$ ipython --no-banner

In [1]: import numpy as np

In [2]: np.set_printoptions(precision=2, suppress=True, linewidth=140)

In [3]: rd = lambda a: np.round(a, 2) + 0

In [4]: M = np.load("run15.npy")

In [5]: M
Out[5]: 
array([[ 1,  1,  1,  1, -1, -1, -1, -1],
       [ 1, -1, -1,  1, -1,  1,  1, -1],
       [ 1, -1, -1,  1,  1, -1, -1,  1],
       [ 1, -1,  1, -1, -1,  1, -1,  1],
       [ 1,  1, -1, -1, -1, -1,  1,  1],
       [ 1, -1,  1, -1,  1, -1,  1, -1],
       [ 1,  1,  1,  1,  1,  1,  1,  1],
       [ 1,  1, -1, -1,  1,  1, -1, -1]])

In [6]: rng = np.random.default_rng(373889)

In [7]: labels = rng.permutation(8)

In [8]: labels
Out[8]: array([0, 4, 2, 5, 6, 3, 1, 7])

In [9]: B = M[labels][:, labels]

In [10]: B
Out[10]: 
array([[ 1, -1,  1, -1, -1,  1,  1, -1],
       [ 1, -1, -1, -1,  1, -1,  1,  1],
       [ 1,  1, -1, -1, -1,  1, -1,  1],
       [ 1,  1,  1, -1,  1, -1, -1, -1],
       [ 1,  1,  1,  1,  1,  1,  1,  1],
       [ 1, -1,  1,  1, -1, -1, -1,  1],
       [ 1, -1, -1,  1,  1,  1, -1, -1],
       [ 1,  1, -1,  1, -1, -1,  1, -1]])

In [11]: rd(np.linalg.det(B)), rd(np.linalg.det(M[labels]))
Out[11]: (np.float64(4096.0), np.float64(-4096.0))

In [12]: np.allclose(B, M)
Out[12]: False

In [13]: r0 = np.array([-3, 2, 0, -2, 3, 2, -1, 0])

In [14]: B = M + np.outer(r0, np.eye(8)[0])

In [15]: B
Out[15]: 
array([[-2.,  1.,  1.,  1., -1., -1., -1., -1.],
       [ 3., -1., -1.,  1., -1.,  1.,  1., -1.],
       [ 1., -1., -1.,  1.,  1., -1., -1.,  1.],
       [-1., -1.,  1., -1., -1.,  1., -1.,  1.],
       [ 4.,  1., -1., -1., -1., -1.,  1.,  1.],
       [ 3., -1.,  1., -1.,  1., -1.,  1., -1.],
       [ 0.,  1.,  1.,  1.,  1.,  1.,  1.,  1.],
       [ 1.,  1., -1., -1.,  1.,  1., -1., -1.]])

In [16]: np.linalg.matrix_rank(np.linalg.inv(B) - np.linalg.inv(M), tol=1e-8)
Out[16]: np.int64(1)

In [17]: rd(np.linalg.norm(M, axis=0))
Out[17]: array([2.83, 2.83, 2.83, 2.83, 2.83, 2.83, 2.83, 2.83])

In [18]: M[:, 1] @ M[:, 6]
Out[18]: np.int64(0)

In [19]: rd(np.linalg.pinv(M))
Out[19]: 
array([[ 0.12,  0.12,  0.12,  0.12,  0.12,  0.12,  0.12,  0.12],
       [ 0.12, -0.12, -0.12, -0.12,  0.12, -0.13,  0.12,  0.12],
       [ 0.12, -0.13, -0.12,  0.12, -0.12,  0.12,  0.12, -0.12],
       [ 0.12,  0.12,  0.12, -0.12, -0.13, -0.13,  0.12, -0.12],
       [-0.12, -0.13,  0.13, -0.13, -0.13,  0.13,  0.13,  0.13],
       [-0.12,  0.12, -0.12,  0.12, -0.12, -0.13,  0.13,  0.13],
       [-0.12,  0.12, -0.12, -0.12,  0.13,  0.12,  0.12, -0.12],
       [-0.12, -0.12,  0.12,  0.12,  0.12, -0.12,  0.13, -0.13]])
